$ python -q
>>> import numpy as np
>>> np.set_printoptions(precision=1, suppress=True, linewidth=200)
>>> K = np.array([[4, 4, 6], [4, 4, 6], [6, 6, 9]])
>>> print(np.round(np.trace(np.linalg.pinv(K) @ K), 1))
1.0
>>> print(np.linalg.lstsq(K[:-1].T, K[-1])[2])
1
>>> print(K @ np.linalg.pinv(K) @ K)
[[4. 4. 6.]
 [4. 4. 6.]
 [6. 6. 9.]]
>>> U, s, Vh = np.linalg.svd(K)
>>> vecs = Vh[:(s > 1e-8).sum()]
>>> rng = np.random.default_rng(566730)
>>> vec = K[1] + 5 * K[0] + rng.integers(2) * np.eye(3)[2]
>>> print(vec)
[24. 24. 37.]
>>> print(vecs.T @ vecs)
[[0.2 0.2 0.4]
 [0.2 0.2 0.4]
 [0.4 0.4 0.5]]
>>> print(np.allclose(K @ K.T, K.T @ K))
True
>>> print((K + K.T) / 2)
[[4. 4. 6.]
 [4. 4. 6.]
 [6. 6. 9.]]
>>> print(K @ K)
[[ 68  68 102]
 [ 68  68 102]
 [102 102 153]]
>>> print(np.round(np.linalg.det(K), 1))
-0.0
>>> print((K - K.T) / 2)
[[0. 0. 0.]
 [0. 0. 0.]
 [0. 0. 0.]]
>>> print(np.allclose(K, K.T))
True
>>> assert K == K.T
Traceback (most recent call last):
  File "<python-input-18>", line 1, in <module>
    assert K == K.T
           ^^^^^^^^
ValueError: The truth value of an array with more than one element is ambiguous. Use a.any() or a.all()
>>> print(np.linalg.matrix_power(K, 3))
[[1156 1156 1734]
 [1156 1156 1734]
 [1734 1734 2601]]
>>> U, s, Vh = np.linalg.svd(K)
>>> print(np.argmax(s[:-1] / (s[1:] + 1e-6)) + 1)
1
>>> print(s.round(1) + 0)
[17.  0.  0.]
>>> Y = U[:, :1] @ np.diag(s[:1]) @ Vh[:1]
>>> print(Y)
[[4. 4. 6.]
 [4. 4. 6.]
 [6. 6. 9.]]
>>> print(round(np.linalg.norm(K - Y, 2), 1), np.round(s[1], 1))
0.0 0.0
>>> print(round(np.linalg.norm(K - Y) / np.linalg.norm(K), 1))
0.0
>>> print(np.linalg.matrix_rank(Y))
1
>>> print(np.linalg.cond(K) > 100)
True
>>> print(np.linalg.matrix_rank(K, rtol=0.1))
1
>>> F = np.loadtxt("data.csv", delimiter=",")
>>> print(F)
[[3. 2. 3. 0.]
 [0. 3. 2. 3.]
 [3. 0. 3. 2.]
 [2. 3. 0. 3.]]
>>> print(np.allclose(F @ F.T, F.T @ F))
True
>>> print((F @ F)[0])
[18. 12. 22. 12.]
>>> print(F @ (-1.0) ** np.arange(4))
[ 4. -4.  4. -4.]
>>> print(round(float(np.linalg.eigvals(F).sum().real), 1))
12.0
>>> print(np.kron(np.eye(2, dtype=int), F))
[[3. 2. 3. 0. 0. 0. 0. 0.]
 [0. 3. 2. 3. 0. 0. 0. 0.]
 [3. 0. 3. 2. 0. 0. 0. 0.]
 [2. 3. 0. 3. 0. 0. 0. 0.]
 [0. 0. 0. 0. 3. 2. 3. 0.]
 [0. 0. 0. 0. 0. 3. 2. 3.]
 [0. 0. 0. 0. 3. 0. 3. 2.]
 [0. 0. 0. 0. 2. 3. 0. 3.]]
>>> print(np.einsum("ii->", F))
12.0
>>> print(np.trace(F))
12.0
>>> print(np.sort(np.abs(np.linalg.eigvals(F))))
[2. 2. 4. 8.]
>>> print(round(float(np.linalg.det(F)), 1))
128.0
>>> print(np.round(np.abs(np.linalg.eigvals(F)).max(), 1))
8.0
>>> W0 = np.diag(np.array([-5, -3, -2])) + 5 * np.eye(3, k=1) + 5 * np.eye(3, k=-1)
>>> print(W0)
[[-5.  5.  0.]
 [ 5. -3.  5.]
 [ 0.  5. -2.]]
>>> z = rng.permutation(3)
>>> print(z)
[1 0 2]
>>> Y = W0[z][:, z]
>>> print(np.trace(Y))
-10.0
>>> print(np.sort(np.abs(np.linalg.eigvals(Y))))
[ 3.5  4.  10.5]
>>> P = np.triu(np.array([[2, 1, 2], [-1, 1, 1], [-2, -2, -2]]), 1) + np.eye(3)
>>> Y = P @ W0 @ np.linalg.inv(P)
>>> print(np.linalg.matrix_rank(Y))
3
>>> print(np.trace(Y), np.trace(W0))
-10.0 -10.0
>>> print(np.poly(Y))
[   1.   10.  -19. -145.]
>>> t = np.radians(106)
>>> Rm = np.eye(3)
>>> Rm[0, 0] = Rm[1, 1] = np.cos(t)
>>> Rm[0, 1], Rm[1, 0] = -np.sin(t), np.sin(t)
>>> print(Rm)
[[-0.3 -1.   0. ]
 [ 1.  -0.3  0. ]
 [ 0.   0.   1. ]]
>>> Y = W0 @ Rm.T
>>> print(np.linalg.svd(W0, compute_uv=False), np.linalg.svd(Y, compute_uv=False))
[10.5  4.   3.5] [10.5  4.   3.5]
>>> print(round(np.linalg.det(Rm), 1), round(float(np.trace(Rm)), 1))
1.0 0.4
>>> print(np.einsum("ii->", W0))
-10.0
>>> print(np.einsum("ij,ji->", W0, W0))
138.0
>>> print(np.round(np.linalg.det(W0[::-1]), 1))
-145.0
>>> Q, vecs = np.linalg.qr(W0[:, :2])[0], np.linalg.qr(W0[:, 2:])[0]
>>> s = np.linalg.svd(Q.T @ vecs, compute_uv=False)
>>> print(np.degrees(np.arccos(s.clip(0, 1))))
[47.1]
>>> M = np.array([[2.0, 4.0, 2.0, 0.0],
...     [5.0, 4.0, 2.0, 0.0],
...     [5.0, 1.0, 0.0, 0.0],
...     [0.0, 0.0, 0.0, 3.0]])
>>> # splits into 2 blocks
>>> vec = np.array([1, 2, 3, 4])
>>> target = M @ vec
>>> print(target)
[16. 19.  7. 12.]
>>> print(np.linalg.solve(M, 5 * target))
[ 5. 10. 15. 20.]
>>> print(np.linalg.solve(M, target + M[:, 2]))
[1. 2. 4. 4.]
>>> print(np.round(np.linalg.solve(M, M[:, 1]), 1) + 0)
[0. 1. 0. 0.]
>>> r0 = np.array([-1, 0])
>>> print(np.polyval(r0, M[0]))
[-2. -4. -2.  0.]
>>> print(np.convolve(M[0], r0))
[-2. -4. -2.  0.  0.]
>>> print(np.linalg.norm(M, axis=0))
[7.3 5.7 2.8 3. ]
>>> print(np.linalg.norm(M, axis=1).argmax())
1
>>> print(round(float(np.linalg.norm(M[3], 1)), 1), round(np.linalg.norm(M[3], np.inf), 1))
3.0 3.0
>>> print(M[3] @ M[0])
0.0
>>> print(np.round(np.linalg.norm(M, 2), 1))
9.2
>>> print(np.linalg.norm(M, axis=1))
[4.9 6.7 5.1 3. ]
>>> print(np.round(np.linalg.norm(M[3] - M[0]), 1))
5.7
>>> print((M + M.T) / 2)
[[2.  4.5 3.5 0. ]
 [4.5 4.  1.5 0. ]
 [3.5 1.5 0.  0. ]
 [0.  0.  0.  3. ]]
>>> print(round(float(np.abs(np.linalg.eigvals(M)).max()), 1))
8.8
>>> print(np.linalg.matrix_power(M, 4))
[[2376. 2160. 1020.    0.]
 [3150. 2916. 1380.    0.]
 [1650. 1590.  756.    0.]
 [   0.    0.    0.   81.]]
>>> print(round(float(np.linalg.det(M)), 1))
18.0
